% ipython --no-banner

In [1]: import numpy as np

In [2]: import numpy.linalg as la

In [3]: np.set_printoptions(precision=1, suppress=True, linewidth=100)

In [4]: feats = np.load("layer13.npy")

In [5]: feats
Out[5]: 
array([[ 6.,  1.,  3., -1.,  3., -3., -1.,  3., -2.,  1.],
       [ 1.,  6.,  3., -1.,  3., -3., -1.,  3., -2.,  1.],
       [ 3.,  3., 14., -3.,  9., -9., -3.,  9., -6.,  3.],
       [-1., -1., -3.,  6., -3.,  3.,  1., -3.,  2., -1.],
       [ 3.,  3.,  9., -3., 14., -9., -3.,  9., -6.,  3.],
       [-3., -3., -9.,  3., -9., 14.,  3., -9.,  6., -3.],
       [-1., -1., -3.,  1., -3.,  3.,  6., -3.,  2., -1.],
       [ 3.,  3.,  9., -3.,  9., -9., -3., 14., -6.,  3.],
       [-2., -2., -6.,  2., -6.,  6.,  2., -6.,  9., -2.],
       [ 1.,  1.,  3., -1.,  3., -3., -1.,  3., -2.,  6.]])

In [6]: def softmax(z):
   ...:     e = np.exp(z - z.max(axis=-1, keepdims=True))
   ...:     return e / e.sum(axis=-1, keepdims=True)
   ...: 

In [7]: np.round(softmax(feats[2] + -3), 1) + 0
Out[7]: array([0., 0., 1., 0., 0., 0., 0., 0., 0., 0.])

In [8]: np.round(softmax(10 * feats[2]), 1) + 0
Out[8]: array([0., 0., 1., 0., 0., 0., 0., 0., 0., 0.])

In [9]: np.round(softmax(feats[2]), 1) + 0
Out[9]: array([0., 0., 1., 0., 0., 0., 0., 0., 0., 0.])

In [10]: scores = feats @ feats.T / np.sqrt(10)

In [11]: softmax(scores)[2] @ feats
Out[11]: array([ 3.,  3., 14., -3.,  9., -9., -3.,  9., -6.,  3.])

In [12]: np.round(softmax(scores + np.triu(np.full(scores.shape, -np.inf), 1)), 1) + 0
Out[12]: 
array([[1. , 0. , 0. , 0. , 0. , 0. , 0. , 0. , 0. , 0. ],
       [0. , 1. , 0. , 0. , 0. , 0. , 0. , 0. , 0. , 0. ],
       [0. , 0. , 1. , 0. , 0. , 0. , 0. , 0. , 0. , 0. ],
       [0. , 0. , 0. , 1. , 0. , 0. , 0. , 0. , 0. , 0. ],
       [0. , 0. , 0. , 0. , 1. , 0. , 0. , 0. , 0. , 0. ],
       [0. , 0. , 0. , 0. , 0. , 1. , 0. , 0. , 0. , 0. ],
       [0. , 0. , 0. , 0. , 0. , 1. , 0. , 0. , 0. , 0. ],
       [0. , 0. , 0. , 0. , 0. , 0. , 0. , 1. , 0. , 0. ],
       [0. , 0. , 0. , 0. , 0. , 1. , 0. , 0. , 0. , 0. ],
       [0. , 0. , 0.3, 0. , 0.3, 0. , 0. , 0.3, 0. , 0. ]])

In [13]: np.round(softmax(scores), 1) + 0
Out[13]: 
array([[0. , 0. , 0.3, 0. , 0.3, 0. , 0. , 0.3, 0. , 0. ],
       [0. , 0. , 0.3, 0. , 0.3, 0. , 0. , 0.3, 0. , 0. ],
       [0. , 0. , 1. , 0. , 0. , 0. , 0. , 0. , 0. , 0. ],
       [0. , 0. , 0. , 0. , 0. , 1. , 0. , 0. , 0. , 0. ],
       [0. , 0. , 0. , 0. , 1. , 0. , 0. , 0. , 0. , 0. ],
       [0. , 0. , 0. , 0. , 0. , 1. , 0. , 0. , 0. , 0. ],
       [0. , 0. , 0. , 0. , 0. , 1. , 0. , 0. , 0. , 0. ],
       [0. , 0. , 0. , 0. , 0. , 0. , 0. , 1. , 0. , 0. ],
       [0. , 0. , 0. , 0. , 0. , 1. , 0. , 0. , 0. , 0. ],
       [0. , 0. , 0.3, 0. , 0.3, 0. , 0. , 0.3, 0. , 0. ]])

In [14]: vals, vecs = la.eigh(feats)

In [15]: x = np.array([-1, 2, -2, 1, -1, 2, 0, 2, 1, 0])

In [16]: la.eigvalsh(feats[1:, 1:])
Out[16]: array([ 5.,  5.,  5.,  5.,  5.,  5.,  5.,  5., 49.])

In [17]: round(float(x @ feats @ x / (x @ x)), 1), round(float(vals[0]), 1), np.round(vals[-1], 1)
Out[17]: (11.1, 5.0, np.float64(50.0))
